>>> import numpy as np
>>> import numpy.linalg as la
>>> np.set_printoptions(precision=3, suppress=True, linewidth=200)
>>> m1 = np.load("sample10.npy")
>>> print(m1)
[[ 5  5  1 -2]
 [ 5  5  1 -2]
 [ 1  1  2 -4]
 [-2 -2 -4  8]]
>>> left, sig, Vh = la.svd(m1)
>>> print(np.argmax(sig[:-1] / (sig[1:] + 1e-6)) + 1)
2
>>> A2 = left[:, :2] @ np.diag(sig[:2]) @ Vh[:2]
>>> print(round(float(la.norm(m1 - A2, 2)), 3), np.round(sig[2], 3))
0.0 0.0
>>> print(round(float(np.abs(m1 - A2).max()), 3))
0.0
>>> print(la.matrix_rank(A2))
2
>>> print(la.matrix_rank(m1, rtol=0.05))
2
>>> proj = np.triu(np.array([[0, 2, 0, 3], [1, 0, 2, 0], [2, 1, 2, 3], [1, 0, 0, 2]]), 1) + np.eye(4)
>>> A2 = proj @ m1 @ la.inv(proj)
>>> print(A2)
[[  9.  -9.   9. -36.]
 [  7.  -7.  19. -88.]
 [ -5.   5. -20.  95.]
 [ -2.   2.  -8.  38.]]
>>> print(np.trace(A2), np.trace(m1))
20.0 20
>>> print(proj @ m1 - m1 @ proj)
[[  4.  -6. -20.   2.]
 [  2.  -8.  -6. -26.]
 [ -6.  -8. -14.  15.]
 [  0.   4.   4.  18.]]
>>> print(np.round(np.poly(A2), 3) + 0)
[  1. -20.  90.   0.   0.]
>>> print(la.matrix_rank(A2))
2
>>> rk = la.matrix_rank(m1)
>>> print(rk)
2
>>> ns = la.svd(m1)[2][rk:].T
>>> print(np.round(m1 @ ns, 3) + 0)
[[0. 0.]
 [0. 0.]
 [0. 0.]
 [0. 0.]]
>>> print(ns.shape)
(4, 2)
>>> print(np.allclose(m1 @ ns, 0))
True
>>> print([int(la.matrix_rank(np.delete(m1, i, axis=0))) for i in range(4)])
[2, 2, 2, 2]
>>> print(np.unravel_index(np.abs(m1).argmax(), m1.shape))
(np.int64(3), np.int64(3))
>>> print(np.round(la.svd(m1, compute_uv=False), 3) + 0)
[13.162  6.838  0.     0.   ]
>>> print(np.round(la.norm(m1), 3))
14.832
>>> print(m1.sum(axis=0))
[9 9 0 0]
>>> print(m1.shape)
(4, 4)
>>> print(m1.mean(axis=0))
[2.25 2.25 0.   0.  ]
>>> m1[:, 4]
Traceback (most recent call last):
  File "<python-input-32>", line 1, in <module>
    m1[:, 4]
    ~~^^^^^^
IndexError: index 4 is out of bounds for axis 1 with size 4
>>> print(np.count_nonzero(m1))
16
>>> m1[4]
Traceback (most recent call last):
  File "<python-input-34>", line 1, in <module>
    m1[4]
    ~~^^^
IndexError: index 4 is out of bounds for axis 0 with size 4
>>> print(m1 - m1[0])
[[ 0  0  0  0]
 [ 0  0  0  0]
 [-4 -4  1 -2]
 [-7 -7 -5 10]]
>>> print(np.diff(m1, axis=0))
[[ 0  0  0  0]
 [-4 -4  1 -2]
 [-3 -3 -6 12]]
>>> print(m1.sum(axis=1))
[9 9 0 0]
>>> evals, evecs = la.eigh(m1)
>>> print(la.eigvalsh(m1 + -3 * np.eye(4)))
[-3.    -3.     3.838 10.162]
>>> print(evecs @ np.diag(evals) @ evecs.T)
[[ 5.  5.  1. -2.]
 [ 5.  5.  1. -2.]
 [ 1.  1.  2. -4.]
 [-2. -2. -4.  8.]]
>>> print(evals.sum(), np.trace(m1))
20.0 20
>>> E = np.load("w.npy")
>>> print(E)
[[ 10.648   5.173 -10.001]
 [ 10.535   5.116  -9.7  ]
 [  9.946   4.892  -9.657]
 [ 10.934   5.183  -8.86 ]
 [ 11.187   4.477 -10.373]
 [  8.166   4.739 -11.296]
 [  9.993   4.835  -8.962]
 [ 10.417   6.014 -10.541]
 [ 10.759   4.79   -9.77 ]
 [ 11.211   5.327 -10.792]
 [  9.255   4.855 -10.452]
 [  9.397   6.838  -8.756]
 [ 12.096   5.449  -9.496]
 [ 10.358   3.95   -9.069]
 [  8.946   4.267 -11.361]
 [ 10.915   3.576 -10.881]
 [  8.275   5.227  -9.407]
 [  9.818   2.159 -10.191]
 [  9.288   5.051 -10.194]
 [  9.238   4.093  -9.411]
 [  9.869   4.215 -11.167]]
>>> left, sig, Vh = la.svd(E)
>>> print(np.argmax(sig[:-1] / (sig[1:] + 1e-6)) + 1)
1
>>> A2 = left[:, :1] @ np.diag(sig[:1]) @ Vh[:1]
>>> print(la.matrix_rank(A2))
1
>>> print(round(la.norm(E - A2) / la.norm(E), 3))
0.089
>>> A2 = np.c_[E[:, :2] @ np.array([[2, 0], [3, 3]]), np.array([2, 2, 0, 2, 1, 2, 0, 2, 2, 1, 2, 2, 2, 2, 2, 0, 1, 2, 1, 0, 1])]
>>> print(A2)
[[36.815 15.519  2.   ]
 [36.418 15.348  2.   ]
 [34.568 14.676  0.   ]
 [37.417 15.549  2.   ]
 [35.805 13.431  1.   ]
 [30.549 14.217  2.   ]
 [34.491 14.505  0.   ]
 [38.876 18.042  2.   ]
 [35.888 14.37   2.   ]
 [38.403 15.981  1.   ]
 [33.075 14.565  2.   ]
 [39.308 20.514  2.   ]
 [40.539 16.347  2.   ]
 [32.566 11.85   2.   ]
 [30.693 12.801  2.   ]
 [32.558 10.728  0.   ]
 [32.231 15.681  1.   ]
 [26.113  6.477  2.   ]
 [33.729 15.153  1.   ]
 [30.755 12.279  0.   ]
 [32.383 12.645  1.   ]]
>>> print(np.round(la.norm(A2 - E @ la.lstsq(E, A2)[0], axis=0), 3) + 0)
[0.    0.    3.514]
>>> print(np.round(la.lstsq(E, A2[:, 0])[0], 3) + 0)
[2. 3. 0.]
